$ ipython --no-banner

In [1]: import numpy as np

In [2]: np.set_printoptions(precision=2, suppress=True, linewidth=140)

In [3]: M = np.loadtxt("mat.csv", delimiter=",")

In [4]: M
Out[4]: 
array([[-5.,  0.,  0.,  0.,  0.,  0.],
       [-4., -5.,  0.,  0.,  0.,  0.],
       [ 5., -3.,  0.,  0.,  0.,  0.],
       [-2.,  0.,  2., -2.,  0.,  0.],
       [-2., -1., -3., -2., -1.,  0.],
       [ 2.,  2.,  2.,  0., -4.,  3.]])

In [5]: # triangular

In [6]: rng = np.random.default_rng(694)

In [7]: other = M + rng.integers(-2, 3, (6, 5)) @ rng.integers(-2, 3, (5, 6))

In [8]: other
Out[8]: 
array([[ -1.,   2.,  -7.,   1.,   3.,   3.],
       [-10.,  -2.,  -3.,  -1.,   1.,   2.],
       [  5.,  -5.,   0.,  -1.,  -2.,  -2.],
       [ -4.,   2.,  -6.,  -3.,   5.,   3.],
       [ -8.,  -1.,   4.,  -2., -10.,  -2.],
       [ -8.,   6.,   5.,   0., -17.,   3.]])

In [9]: other - M
Out[9]: 
array([[  4.,   2.,  -7.,   1.,   3.,   3.],
       [ -6.,   3.,  -3.,  -1.,   1.,   2.],
       [  0.,  -2.,   0.,  -1.,  -2.,  -2.],
       [ -2.,   2.,  -8.,  -1.,   5.,   3.],
       [ -6.,   0.,   7.,   0.,  -9.,  -2.],
       [-10.,   4.,   3.,   0., -13.,   0.]])

In [10]: np.round(np.linalg.svd(other - M, compute_uv=False), 2) + 0
Out[10]: array([22.97, 12.9 ,  5.29,  3.11,  0.47,  0.  ])

In [11]: np.linalg.matrix_rank(other - M, tol=1e-8)
Out[11]: np.int64(5)

In [12]: np.abs(other - M).sum(axis=1)
Out[12]: array([20., 16.,  7., 21., 24., 30.])

In [13]: rk = np.linalg.matrix_rank(M)

In [14]: rk
Out[14]: np.int64(5)

In [15]: null = np.linalg.svd(M)[2][rk:].T

In [16]: np.linalg.matrix_rank(M.T @ M), np.linalg.matrix_rank(M @ M.T)
Out[16]: (np.int64(5), np.int64(5))

In [17]: np.round(null[:, 0] / null[np.abs(null[:, 0]).round(6).argmax(), 0], 2) + 0
Out[17]: array([ 0.  ,  0.  , -0.14, -0.14,  0.68,  1.  ])

In [18]: [int(np.linalg.matrix_rank(M[:, :j + 1])) for j in range(6)]
Out[18]: [1, 2, 3, 4, 5, 5]

In [19]: np.round(null @ null.T, 2) + 0
Out[19]: 
array([[ 0.  ,  0.  ,  0.  ,  0.  ,  0.  ,  0.  ],
       [ 0.  ,  0.  ,  0.  ,  0.  ,  0.  ,  0.  ],
       [ 0.  ,  0.  ,  0.01,  0.01, -0.06, -0.09],
       [ 0.  ,  0.  ,  0.01,  0.01, -0.06, -0.09],
       [ 0.  ,  0.  , -0.06, -0.06,  0.31,  0.45],
       [ 0.  ,  0.  , -0.09, -0.09,  0.45,  0.67]])

In [20]: null.shape
Out[20]: (6, 1)

In [21]: K = np.load("arr.npy")

In [22]: K
Out[22]: 
array([[-1, -2,  0,  0,  3,  3],
       [ 0,  3, -3, -1,  3,  1],
       [ 0,  0, -3, -2, -3,  2],
       [ 0,  0,  0,  3, -2,  0],
       [ 0,  0,  0,  0,  1, -1],
       [ 0,  0,  0,  0,  0, -2]])

In [23]: # triangular

In [24]: w1 = np.array([[-1, -2, 7, 8, -6, 0],
    ...:     [-3, 4, 8, 2, -4, 5],
    ...:     [-5, 9, 3, 1, 8, -1],
    ...:     [-9, -2, 9, -6, -2, -2],
    ...:     [1, -2, 3, -8, -2, 4],
    ...:     [7, -1, -4, -2, -9, 6]])

In [25]: beta = np.array([-2, -1, 3, 2, -1, 0])

In [26]: H = np.maximum(K @ w1 + beta, 0)

In [27]: H
Out[27]: 
array([[29,  0,  0,  0,  0, 20],
       [23,  0, 14,  0,  0, 38],
       [42,  0,  0, 31,  0,  7],
       [ 0,  0, 24,  0,  0,  0],
       [ 0,  0, 10,  0,  6,  0],
       [ 0,  1, 11,  6, 17,  0]])

In [28]: (H > 0).astype(int)
Out[28]: 
array([[1, 0, 0, 0, 0, 1],
       [1, 0, 1, 0, 0, 1],
       [1, 0, 0, 1, 0, 1],
       [0, 0, 1, 0, 0, 0],
       [0, 0, 1, 0, 1, 0],
       [0, 1, 1, 1, 1, 0]])

In [29]: cent = np.array([[-2, 1, 1],
    ...:     [1, -2, -1],
    ...:     [-3, -2, 1],
    ...:     [0, 0, 3],
    ...:     [-3, -1, 1],
    ...:     [3, -2, 3]])

In [30]: (H @ cent).round(6).argmax(axis=1)
Out[30]: array([2, 2, 2, 2, 2, 2])

In [31]: w1 @ cent
Out[31]: 
array([[ -3,  -5,  26],
       [ 13, -33,  18],
       [-17, -35,  -3],
       [-11, -17, -24],
       [  5,  -7,  -8],
       [ 42,  14,   7]])

In [32]: r0, v = K[5], K[4]

In [33]: r0 @ v
Out[33]: np.int64(2)

In [34]: r0 @ r0
Out[34]: np.int64(4)

In [35]: pr = (r0 @ v) / (r0 @ r0) * r0

In [36]: pr
Out[36]: array([ 0.,  0.,  0.,  0.,  0., -1.])

In [37]: np.linalg.matrix_rank(np.outer(r0, v))
Out[37]: np.int64(1)
